In [1]: import numpy as np

In [2]: np.set_printoptions(precision=2, suppress=True, linewidth=100)

In [3]: arr = np.load("sample14.npy")

In [4]: print(arr)
[[-2  0 -2]
 [ 0 -2  0]
 [-2  0 -2]]

In [5]: out = arr[0, 0] * arr[1:] - np.outer(arr[1:, 0], arr[0])

In [6]: print(out)
[[0 4 0]
 [0 0 0]]

In [7]: print(np.linalg.matrix_rank(out), np.linalg.matrix_rank(arr))
1 2

In [8]: print(np.flatnonzero(~out.round(6).any(axis=1)))
[1]

In [9]: J = np.load("out17.npy")

In [10]: print(J)
[[0 1 1 0 1 0]
 [1 0 1 1 1 0]
 [1 1 0 1 1 1]
 [0 1 1 0 1 0]
 [1 1 1 1 0 0]
 [0 0 1 0 0 0]]

In [11]: print(np.allclose(J, J.T))
True

In [12]: print((J + J.T) / 2)
[[0. 1. 1. 0. 1. 0.]
 [1. 0. 1. 1. 1. 0.]
 [1. 1. 0. 1. 1. 1.]
 [0. 1. 1. 0. 1. 0.]
 [1. 1. 1. 1. 0. 0.]
 [0. 0. 1. 0. 0. 0.]]

In [13]: print(np.trace(J))
0

In [14]: print(np.linalg.matrix_power(J, 4))
[[31 33 34 31 33 11]
 [33 43 44 33 42 12]
 [34 44 51 34 44 10]
 [31 33 34 31 33 11]
 [33 42 44 33 43 12]
 [11 12 10 11 12  5]]

In [15]: print(round(float(np.linalg.det(J)), 2))
0.0

In [16]: ev, vecs = np.linalg.eigh(J)

In [17]: print(np.round(ev.sum(), 2), np.trace(J))
0.0 0

In [18]: print(np.unique(ev.round(6) + 0, return_counts=True)[1])
[1 1 1 1 1 1]

In [19]: print(np.abs(vecs[:, -1]).round(6).argmax())
2

In [20]: print((ev > 1e-8).sum(), (ev < -1e-8).sum())
2 3

In [21]: print(np.round(vecs @ np.diag(ev) @ vecs.T, 2) + 0)
[[0. 1. 1. 0. 1. 0.]
 [1. 0. 1. 1. 1. 0.]
 [1. 1. 0. 1. 1. 1.]
 [0. 1. 1. 0. 1. 0.]
 [1. 1. 1. 1. 0. 0.]
 [0. 0. 1. 0. 0. 0.]]

In [22]: print(np.round(vecs.T @ J @ vecs, 2) + 0)
[[-1.77  0.    0.    0.    0.    0.  ]
 [ 0.   -1.38  0.    0.    0.    0.  ]
 [ 0.    0.   -1.    0.    0.    0.  ]
 [ 0.    0.    0.    0.    0.    0.  ]
 [ 0.    0.    0.    0.    0.44  0.  ]
 [ 0.    0.    0.    0.    0.    3.71]]

In [23]: print(np.round(np.linalg.svd(J, compute_uv=False), 2) + 0)
[3.71 1.77 1.38 1.   0.44 0.  ]

In [24]: print(np.linalg.eigvalsh(J + 3 * np.eye(6)))
[1.23 1.62 2.   3.   3.44 6.71]

In [25]: print(np.linalg.lstsq(J[:-1].T, J[-1])[2])
4

In [26]: print(np.unique(J.round(6), axis=0).shape)
(5, 6)

In [27]: print(np.round(J @ np.linalg.pinv(J) @ J, 2) + 0)
[[0. 1. 1. 0. 1. 0.]
 [1. 0. 1. 1. 1. 0.]
 [1. 1. 0. 1. 1. 1.]
 [0. 1. 1. 0. 1. 0.]
 [1. 1. 1. 1. 0. 0.]
 [0. 0. 1. 0. 0. 0.]]

In [28]: U, sv, VT = np.linalg.svd(J)

In [29]: vecs = VT[:(sv > 1e-8).sum()]

In [30]: rng = np.random.default_rng(78688)

In [31]: vec = J[2] + 3 * J[1] + rng.integers(2) * np.eye(6)[4]

In [32]: print(vec)
[4. 1. 3. 4. 5. 1.]

In [33]: print(round(np.linalg.norm(vec - vecs.T @ vecs @ vec), 2))
0.0

In [34]: print(np.allclose(vecs.T @ vecs @ vec, vec))
True

In [35]: print(np.linalg.matrix_rank(np.vstack([J, vec])))
5

In [36]: m1 = np.loadtxt("layer11.csv", delimiter=",")

In [37]: print(m1.round(2) + 0)
[[-11.82 -15.7    5.91  -7.8 ]
 [-11.57 -15.26   5.78  -7.51]
 [-11.16 -14.57   5.58  -7.06]
 [-10.76 -13.89   5.37  -6.61]
 [-10.72 -13.82   5.35  -6.57]
 [ -9.17 -11.24   4.54  -4.92]
 [ -8.5  -10.13   4.18  -4.23]
 [ -4.8   -4.39   2.08  -1.01]
 [ -4.79  -4.38   2.07  -1.01]
 [ -3.32  -2.39   1.19  -0.14]
 [ -1.83  -0.76   0.33   0.29]
 [ -1.81  -0.74   0.32   0.29]
 [ -1.65  -0.61   0.23   0.3 ]
 [ -1.27  -0.34   0.06   0.27]
 [ -0.98  -0.18  -0.05   0.22]
 [ -0.55  -0.04  -0.12   0.1 ]
 [ -0.5   -0.03  -0.12   0.09]
 [ -0.33  -0.01  -0.11   0.04]
 [ -0.22   0.    -0.09   0.02]
 [ -0.07   0.    -0.03   0.  ]
 [  0.31   0.01   0.2    0.06]
 [  0.58   0.04   0.43   0.2 ]
 [  0.89   0.14   0.75   0.48]
 [  1.09   0.23   0.96   0.71]
 [  1.23   0.31   1.12   0.89]
 [  1.41   0.43   1.32   1.15]
 [  1.48   0.48   1.39   1.25]
 [  2.63   1.57   2.63   3.28]
 [  2.99   1.99   2.99   3.98]
 [  4.39   3.82   4.32   6.9 ]
 [  7.12   7.91   6.58  12.91]
 [ 10.3   13.12   8.88  20.12]
 [ 10.67  13.74   9.13  20.97]]

In [38]: cen = m1 - m1.mean(axis=0)

In [39]: vecs = np.linalg.svd(cen)[2][:3]

In [40]: out = cen - cen @ vecs.T @ vecs

In [41]: print(np.linalg.norm(out, axis=1).round(6).argmax())
0

In [42]: print(np.diag(vecs.T @ vecs))
[0.93 0.59 0.74 0.74]

In [43]: print(round(np.linalg.norm(out) / np.linalg.norm(cen), 2))
0.0

In [44]: print((cen @ vecs.T).std(axis=0))
[10.95  3.43  0.84]
